$ python -q
>>> import numpy as np
>>> import numpy.linalg as la
>>> np.set_printoptions(suppress=True, linewidth=160)
>>> data = np.load("sample6.npy")
>>> data
array([[-2.,  3.,  0.,  0.,  0.,  0.],
       [ 3.,  3.,  3.,  0.,  0.,  0.],
       [ 0.,  3., -3.,  3.,  0.,  0.],
       [ 0.,  0.,  3.,  0.,  3.,  0.],
       [ 0.,  0.,  0.,  3.,  1.,  3.],
       [ 0.,  0.,  0.,  0.,  3., -3.]])
>>> round(la.det(data), 1)
np.float64(81.0)
>>> np.allclose(data, data.T)
True
>>> np.round(np.abs(la.eigvals(data)).max(), 1)
np.float64(6.3)
>>> out = np.array([[1, 3, 1, 0], [2, 0, 0, 3], [1, 1, 1, 3], [3, 3, 3, 1]])
>>> E = np.triu(out, 1)
>>> E
array([[0, 3, 1, 0],
       [0, 0, 0, 3],
       [0, 0, 0, 3],
       [0, 0, 0, 0]])
>>> np.allclose(E[:-1].T @ la.lstsq(E[:-1].T, E[-1])[0], E[-1])
True
>>> round(np.trace(la.pinv(E) @ E), 1)
np.float64(2.0)
>>> la.lstsq(E[:-1].T, E[-1])[2]
np.int32(2)
>>> [int(la.matrix_rank(la.matrix_power(E, p))) for p in range(1, 5)]
[2, 1, 0, 0]
>>> la.matrix_power(E - np.diag(np.diag(E)), 4)
array([[0, 0, 0, 0],
       [0, 0, 0, 0],
       [0, 0, 0, 0],
       [0, 0, 0, 0]])
>>> try:
...     la.inv(E)
... except la.LinAlgError as e:
...     print(e)
... 
Singular matrix
>>> J = -1 * np.eye(9) + np.ones((9, 9))
>>> J
array([[0., 1., 1., 1., 1., 1., 1., 1., 1.],
       [1., 0., 1., 1., 1., 1., 1., 1., 1.],
       [1., 1., 0., 1., 1., 1., 1., 1., 1.],
       [1., 1., 1., 0., 1., 1., 1., 1., 1.],
       [1., 1., 1., 1., 0., 1., 1., 1., 1.],
       [1., 1., 1., 1., 1., 0., 1., 1., 1.],
       [1., 1., 1., 1., 1., 1., 0., 1., 1.],
       [1., 1., 1., 1., 1., 1., 1., 0., 1.],
       [1., 1., 1., 1., 1., 1., 1., 1., 0.]])
>>> np.allclose(J @ J.T, J.T @ J)
True
>>> np.sort(np.abs(np.fft.fft(J[0]))), np.round(np.sort(la.svd(J, compute_uv=False)), 1)
(array([1., 1., 1., 1., 1., 1., 1., 1., 8.]), array([1., 1., 1., 1., 1., 1., 1., 1., 8.]))
>>> Q, evecs = la.qr(J[:, :6])[0], la.qr(J[:, 6:])[0]
>>> s = la.svd(Q.T @ evecs, compute_uv=False)
>>> round(float(la.norm(Q @ Q.T - evecs @ evecs.T, 2)), 1)
1.0
>>> (s > 0.9).sum()
np.int64(1)
>>> ev, evecs = la.eigh(J)
>>> np.round(evecs.T @ evecs, 1) + 0
array([[1., 0., 0., 0., 0., 0., 0., 0., 0.],
       [0., 1., 0., 0., 0., 0., 0., 0., 0.],
       [0., 0., 1., 0., 0., 0., 0., 0., 0.],
       [0., 0., 0., 1., 0., 0., 0., 0., 0.],
       [0., 0., 0., 0., 1., 0., 0., 0., 0.],
       [0., 0., 0., 0., 0., 1., 0., 0., 0.],
       [0., 0., 0., 0., 0., 0., 1., 0., 0.],
       [0., 0., 0., 0., 0., 0., 0., 1., 0.],
       [0., 0., 0., 0., 0., 0., 0., 0., 1.]])
>>> np.round(evecs.T @ J @ evecs, 1) + 0
array([[-1.,  0.,  0.,  0.,  0.,  0.,  0.,  0.,  0.],
       [ 0., -1.,  0.,  0.,  0.,  0.,  0.,  0.,  0.],
       [ 0.,  0., -1.,  0.,  0.,  0.,  0.,  0.,  0.],
       [ 0.,  0.,  0., -1.,  0.,  0.,  0.,  0.,  0.],
       [ 0.,  0.,  0.,  0., -1.,  0.,  0.,  0.,  0.],
       [ 0.,  0.,  0.,  0.,  0., -1.,  0.,  0.,  0.],
       [ 0.,  0.,  0.,  0.,  0.,  0., -1.,  0.,  0.],
       [ 0.,  0.,  0.,  0.,  0.,  0.,  0., -1.,  0.],
       [ 0.,  0.,  0.,  0.,  0.,  0.,  0.,  0.,  8.]])
>>> (ev > 1e-8).sum(), (ev < -1e-8).sum()
(np.int64(1), np.int64(8))
>>> np.round(evecs @ np.diag(ev) @ evecs.T, 1) + 0
array([[0., 1., 1., 1., 1., 1., 1., 1., 1.],
       [1., 0., 1., 1., 1., 1., 1., 1., 1.],
       [1., 1., 0., 1., 1., 1., 1., 1., 1.],
       [1., 1., 1., 0., 1., 1., 1., 1., 1.],
       [1., 1., 1., 1., 0., 1., 1., 1., 1.],
       [1., 1., 1., 1., 1., 0., 1., 1., 1.],
       [1., 1., 1., 1., 1., 1., 0., 1., 1.],
       [1., 1., 1., 1., 1., 1., 1., 0., 1.],
       [1., 1., 1., 1., 1., 1., 1., 1., 0.]])
>>> ev.round(1)
array([-1., -1., -1., -1., -1., -1., -1., -1.,  8.])
>>> np.round(la.svd(J, compute_uv=False), 1)
array([8., 1., 1., 1., 1., 1., 1., 1., 1.])
>>> np.unique(ev.round(6) + 0, return_counts=True)[1]
array([8, 1])
>>> np.round(la.eigvalsh(J + -3 * np.eye(9)), 1)
array([-4., -4., -4., -4., -4., -4., -4., -4.,  5.])
>>> W = np.array([[-3, 3, -3, 1, 1],
...     [0, 3, -2, 2, -1],
...     [-3, -2, 0, 3, 2],
...     [-2, 2, -3, -1, 3],
...     [0, 3, 1, -2, 3],
...     [2, -3, 1, 0, -2],
...     [2, 3, -3, -2, 1],
...     [1, 3, -2, 1, -2],
...     [0, 1, -1, -1, 0]])
>>> beta = np.array([9, 3, 0, 9, 8])
>>> hid = np.maximum(J @ W + beta, 0)
>>> la.matrix_rank(hid)
np.int64(4)
>>> (hid > 0).mean(axis=0)
array([1., 1., 0., 1., 1.])
>>> Z = np.array([[3, 0, 0], [1, 1, 3], [2, 0, 3], [2, 2, 0], [0, 0, 0]])
>>> W @ Z
array([[-10,   5,   0],
       [  3,   7,   3],
       [ -5,   4,  -6],
       [-12,   0,  -3],
       [  1,  -1,  12],
       [  5,  -3,  -6],
       [ -1,  -1,   0],
       [  4,   5,   3],
       [ -3,  -1,   0]])
>>> (hid @ Z).round(6).argmax(axis=1)
array([0, 0, 0, 0, 0, 2, 0, 0, 0])
>>> hid @ Z
array([[58., 31., 39.],
       [47., 29., 39.],
       [59., 32., 54.],
       [60., 36., 42.],
       [55., 37., 39.],
       [51., 39., 57.],
       [49., 37., 39.],
       [46., 31., 39.],
       [55., 37., 45.]])
